% ipython --no-banner

In [1]: import numpy as np

In [2]: from numpy import linalg as LA

In [3]: np.set_printoptions(suppress=True, linewidth=160)

In [4]: A = np.loadtxt("arr.csv", delimiter=",")

In [5]: A.round(2)
Out[5]: 
array([[ 0.99, -0.15, -0.07],
       [-0.15, -0.65, -0.75],
       [-0.07, -0.75,  0.66]])

In [6]: r0 = np.array([2, 0])

In [7]: np.round(np.cross(A[1, :3], A[0, :3]), 2)
Out[7]: array([-0.07, -0.75,  0.66])

In [8]: np.round(np.convolve(A[1], r0), 2)
Out[8]: array([-0.3 , -1.29, -1.5 ,  0.  ])

In [9]: np.round(np.polyval(r0, A[1]), 2)
Out[9]: array([-0.3 , -1.29, -1.5 ])

In [10]: np.all(LA.eigvalsh(A) > 0)
Out[10]: np.False_

In [11]: print(round(float(LA.eigvalsh(A).min()), 2))
-1.0

In [12]: X = np.load("x.npy")

In [13]: X
Out[13]: 
array([[ 5,  6,  7,  8],
       [ 9, 10, 11, 12],
       [13, 14, 15, 16],
       [17, 18, 19, 20]])

In [14]: other = X[0, 0] * X[1:] - np.outer(X[1:, 0], X[0])

In [15]: other
Out[15]: 
array([[  0,  -4,  -8, -12],
       [  0,  -8, -16, -24],
       [  0, -12, -24, -36]])

In [16]: np.flatnonzero(~other.round(6).any(axis=1))
Out[16]: array([], dtype=int64)

In [17]: print(X[:, 0] / X[0, 0])
[1.  1.8 2.6 3.4]

In [18]: LA.matrix_rank(other), LA.matrix_rank(X)
Out[18]: (np.int64(1), np.int64(2))
